$ ipython --no-banner

In [1]: import numpy as np

In [2]: np.set_printoptions(precision=2, suppress=True, linewidth=200)

In [3]: def tidy(a):
   ...:     return np.round(a, 2) + 0
   ...: 

In [4]: W2 = np.array([[-2, -5, 0, 0], [-2, -1, -3, -2], [0, -3, 3, 1]])

In [5]: A = np.repeat(W2, 28 // 3, axis=0)

In [6]: rng = np.random.default_rng(476)

In [7]: A = A + 0.05 * rng.normal(size=A.shape)

In [8]: print(tidy(A))
[[-2.05 -4.93  0.05  0.03]
 [-2.02 -5.04  0.09 -0.02]
 [-2.01 -4.97 -0.03 -0.01]
 [-1.91 -4.95  0.1   0.02]
 [-1.99 -4.97  0.03  0.05]
 [-1.93 -4.99 -0.02  0.02]
 [-2.02 -5.   -0.06  0.09]
 [-1.94 -5.01  0.06  0.09]
 [-2.02 -4.96  0.09  0.02]
 [-1.97 -0.98 -2.98 -2.02]
 [-2.   -1.04 -2.95 -1.94]
 [-2.05 -1.04 -2.98 -2.05]
 [-2.01 -1.03 -3.03 -2.02]
 [-1.97 -1.07 -3.03 -2.02]
 [-1.96 -1.05 -2.98 -2.15]
 [-1.92 -1.04 -3.04 -1.94]
 [-2.03 -1.07 -2.97 -2.08]
 [-1.99 -1.01 -3.05 -2.06]
 [-0.02 -2.97  3.09  1.03]
 [ 0.02 -2.97  2.94  1.04]
 [ 0.06 -2.97  3.01  1.01]
 [-0.01 -3.03  3.01  0.94]
 [-0.1  -2.96  3.04  0.97]
 [-0.07 -3.    3.04  0.96]
 [ 0.02 -2.99  2.92  0.99]
 [-0.02 -2.99  2.94  0.98]
 [-0.04 -3.07  3.03  0.88]]

In [9]: other = A / np.sqrt((A ** 2).mean(axis=1, keepdims=True))

In [10]: print(np.linalg.matrix_rank(other) == np.linalg.matrix_rank(A))
True

In [11]: print(np.unravel_index(np.abs(A).argmax(), A.shape))
(np.int64(1), np.int64(1))

In [12]: print(tidy(np.abs(A).max()))
5.04

In [13]: J = np.loadtxt("m.csv", delimiter=",")

In [14]: print(J)
[[ 0.61 -1.37 -1.29  0.66 -1.11  2.51]
 [ 2.81  1.23  1.11 -1.   -1.38  0.83]
 [ 1.12  1.92 -2.09  2.19  0.41 -0.18]
 [-1.38  1.89 -1.98 -2.66 -0.83  1.12]
 [ 0.19  1.86 -0.01  0.09  2.52  2.9 ]
 [-0.99  1.73  1.11  2.07 -2.68  0.79]]

In [15]: Xs = A - A.mean(axis=0)

In [16]: evecs = np.linalg.svd(Xs)[2][:2]

In [17]: other = Xs - Xs @ evecs.T @ evecs

In [18]: print(tidy(np.cov(Xs @ evecs.T, rowvar=False)))
[[9.33 0.  ]
 [0.   2.14]]

In [19]: print(tidy(other.std(axis=0)))
[0.04 0.01 0.03 0.05]

In [20]: print(tidy(np.diag(evecs.T @ evecs)))
[0.23 0.87 0.72 0.18]

In [21]: print(tidy(np.linalg.norm(other) / np.linalg.norm(Xs)))
0.02

In [22]: x0 = np.array([0, 1, 0, 3, 1, 0])

In [23]: y = J @ x0

In [24]: coef, lr = np.zeros(6), 1 / np.linalg.norm(J, 2) ** 2

In [25]: for i in range(6):
    ...:     coef -= lr * J.T @ (J @ coef - y)
    ...:     if i % 1 == 0: print(i, round(np.linalg.norm(J @ coef - y), 2))
    ...: 
0 4.4
1 1.68
2 0.74
3 0.37
4 0.21
5 0.12

In [26]: print(tidy(coef))
[ 0.03  0.99 -0.02  2.99  0.99  0.  ]

In [27]: W2 = A[[23, 26]].astype(float)

In [28]: for _ in range(6):
    ...:     lab = np.linalg.norm(A[:, None] - W2, axis=-1).argmin(axis=1)
    ...:     W2 = np.array([A[lab == j].mean(axis=0) for j in range(2)])
    ...: 

In [29]: print(lab)
[1 1 1 1 1 1 1 1 1 1 1 1 1 1 1 1 1 1 0 0 0 0 0 0 0 0 0]

In [30]: print(np.bincount(lab))
[ 9 18]

In [31]: print(tidy(W2))
[[-0.02 -3.    3.    0.98]
 [-1.99 -3.01 -1.48 -1.  ]]

In [32]: print(np.abs(W2[1] - W2[0]).argmax())
2

In [33]: other = J / np.sqrt((J ** 2).mean(axis=1, keepdims=True))

In [34]: print(tidy(np.linalg.norm(other, axis=1)))
[2.45 2.45 2.45 2.45 2.45 2.45]

In [35]: u = np.array([5, 6, 0, -9, 0, -5])

In [36]: other = J + np.outer(u, np.eye(6)[3])

In [37]: print(other)
[[  0.61  -1.37  -1.29   5.66  -1.11   2.51]
 [  2.81   1.23   1.11   5.    -1.38   0.83]
 [  1.12   1.92  -2.09   2.19   0.41  -0.18]
 [ -1.38   1.89  -1.98 -11.66  -0.83   1.12]
 [  0.19   1.86  -0.01   0.09   2.52   2.9 ]
 [ -0.99   1.73   1.11  -2.93  -2.68   0.79]]

In [38]: E = np.load("block1.npy")

In [39]: print(E)
[[ 3.  1.  2.  2.  4.  0.]
 [ 3.  2.  0.  1.  1.  0.]
 [ 4.  1.  5.  0.  3.  0.]
 [ 3.  2.  1.  0.  3.  0.]
 [ 5.  4.  5.  4.  3.  0.]
 [ 0.  0.  0.  0.  0. -7.]]

In [40]: # 2 blocks once reordered

In [41]: lab = rng.permutation(6)

In [42]: other = E[:, lab] * rng.choice([-1, 1], 6)

In [43]: print(other)
[[-1.  4.  0.  2. -3. -2.]
 [-2.  1.  0.  0. -3. -1.]
 [-1.  3.  0.  5. -4. -0.]
 [-2.  3.  0.  1. -3. -0.]
 [-4.  3.  0.  5. -5. -4.]
 [-0.  0. -7.  0. -0. -0.]]

In [44]: left, _, Vt = np.linalg.svd(E.T @ other)

In [45]: print(lab)
[1 4 5 2 0 3]

In [46]: print(tidy(left @ Vt))
[[ 0.  0.  0.  0. -1.  0.]
 [-1.  0.  0.  0.  0.  0.]
 [ 0.  0.  0.  1.  0.  0.]
 [ 0.  0.  0.  0.  0. -1.]
 [ 0.  1.  0.  0.  0.  0.]
 [ 0.  0.  1.  0.  0.  0.]]

In [47]: print(tidy(np.linalg.lstsq(E, other)[0]))
[[ 0.  0.  0.  0. -1.  0.]
 [-1.  0.  0.  0.  0.  0.]
 [ 0.  0.  0.  1.  0.  0.]
 [ 0.  0.  0.  0.  0. -1.]
 [ 0.  1.  0.  0.  0.  0.]
 [ 0.  0.  1.  0.  0.  0.]]

In [48]: print(E @ E)
[[46. 27. 38. 23. 37.  0.]
 [23. 13. 12. 12. 20.  0.]
 [50. 23. 48. 21. 41.  0.]
 [34. 20. 26. 20. 26.  0.]
 [74. 38. 54. 26. 60.  0.]
 [ 0.  0.  0.  0.  0. 49.]]

In [49]: print(np.flatnonzero(np.linalg.matrix_power((E != 0) + (E.T != 0) + np.eye(6), 6)[5]))
[5]

In [50]: M = np.load("case3.npy")

In [51]: print(M)
[[-3 -2 -1]
 [ 0  1  2]
 [ 3  4  5]
 [ 6  7  8]]

In [52]: th = np.radians(180)

In [53]: R = np.eye(3)

In [54]: R[1, 1] = R[2, 2] = np.cos(th)

In [55]: R[1, 2], R[2, 1] = -np.sin(th), np.sin(th)

In [56]: print(tidy(R))
[[ 1.  0.  0.]
 [ 0. -1.  0.]
 [ 0.  0. -1.]]

In [57]: other = M @ R.T

In [58]: print(tidy(other))
[[-3.  2.  1.]
 [ 0. -1. -2.]
 [ 3. -4. -5.]
 [ 6. -7. -8.]]

In [59]: print(tidy(np.linalg.svd(M, compute_uv=False)), tidy(np.linalg.svd(other, compute_uv=False)))
[14.59  2.25  0.  ] [14.59  2.25  0.  ]

In [60]: print(np.abs(other - M).max(axis=0))
[ 0. 14. 16.]

In [61]: print(np.allclose(M @ M.T, other @ other.T))
True

In [62]: print(np.linalg.lstsq(other[:-1].T, other[-1])[2])
2

In [63]: print(np.unique(other.round(6), axis=0).shape)
(4, 3)

In [64]: print(tidy(np.trace(np.linalg.pinv(other) @ other)))
2.0

In [65]: print(np.abs(np.diag(np.linalg.qr(other)[1])) > 1e-9)
[ True  True False]

In [66]: print(np.allclose(other[:-1].T @ np.linalg.lstsq(other[:-1].T, other[-1])[0], other[-1]))
True

In [67]: print(tidy(np.linalg.norm(M, 2) / np.linalg.norm(M)))
0.99

In [68]: print(np.argsort(-np.linalg.norm(M, axis=0).round(6), kind="stable")[:3])
[2 1 0]

In [69]: rank = np.linalg.matrix_rank(M)

In [70]: print(rank)
2

In [71]: null = np.linalg.svd(M)[2][rank:].T

In [72]: print(tidy(null @ null.T))
[[ 0.17 -0.33  0.17]
 [-0.33  0.67 -0.33]
 [ 0.17 -0.33  0.17]]

In [73]: print(null.shape)
(3, 1)

In [74]: print([int(np.linalg.matrix_rank(M[:, :j + 1])) for j in range(3)])
[1, 2, 2]

In [75]: print(tidy(M @ null))
[[0.]
 [0.]
 [0.]
 [0.]]

In [76]: print(tidy(null[:, 0] / null[np.abs(null[:, 0]).round(6).argmax(), 0]))
[-0.5  1.  -0.5]

In [77]: left, sig, Vt = np.linalg.svd(M)

In [78]: print(tidy(sig))
[14.59  2.25  0.  ]

In [79]: other = left[:, :2] @ np.diag(sig[:2]) @ Vt[:2]

In [80]: print(tidy(np.linalg.norm(M - other) / np.linalg.norm(M)))
0.0

In [81]: print(np.linalg.matrix_rank(M, rtol=0.05))
2

In [82]: print(tidy(np.abs(M - other).max()))
0.0

In [83]: print(tidy(other))
[[-3. -2. -1.]
 [ 0.  1.  2.]
 [ 3.  4.  5.]
 [ 6.  7.  8.]]

In [84]: print(tidy(np.linalg.norm(M - other, 2)), tidy(sig[2]))
0.0 0.0

In [85]: mat = np.load("w.npy")

In [86]: print(mat)
[[ 1.2   0.27  0.8  -0.1 ]
 [-0.7  -1.17  1.6   0.4 ]
 [-0.9   3.9   1.   -1.3 ]
 [-0.1  -1.5   1.4   0.5 ]
 [-2.3  -3.93  1.4   1.3 ]
 [-0.6  -1.81  1.6   0.6 ]
 [ 1.2   1.19  0.1  -0.4 ]
 [ 1.8  -2.39  0.1   0.8 ]
 [ 0.5  -6.99  0.9   2.3 ]
 [-1.3  -5.37 -0.2   1.8 ]
 [-1.3  -3.85 -0.5   1.3 ]
 [ 0.5  -2.95  1.1   1.  ]
 [ 0.   -2.82  1.9   0.9 ]
 [-0.1  -3.67  0.6   1.2 ]
 [-0.5   2.96  3.1  -1.  ]
 [-0.9   3.34 -0.8  -1.1 ]
 [ 0.3  -0.65 -0.4   0.2 ]
 [-0.1  -1.15 -2.    0.4 ]
 [ 1.8  -2.72  0.    0.9 ]
 [ 0.3   0.91  0.2  -0.3 ]
 [ 1.2  -3.91  0.6   1.3 ]
 [ 0.8   3.6   0.3  -1.2 ]
 [-0.6  -2.41 -0.5   0.8 ]]

In [87]: left, sig, Vt = np.linalg.svd(mat)

In [88]: print(tidy(sig))
[16.05  5.66  4.81  0.05]

In [89]: print(np.argmax(sig[:-1] / (sig[1:] + 1e-6)) + 1)
3

In [90]: other = left[:, :3] @ np.diag(sig[:3]) @ Vt[:3]

In [91]: print(np.linalg.matrix_rank(mat, rtol=0.05))
3

In [92]: print(np.linalg.matrix_rank(other))
3
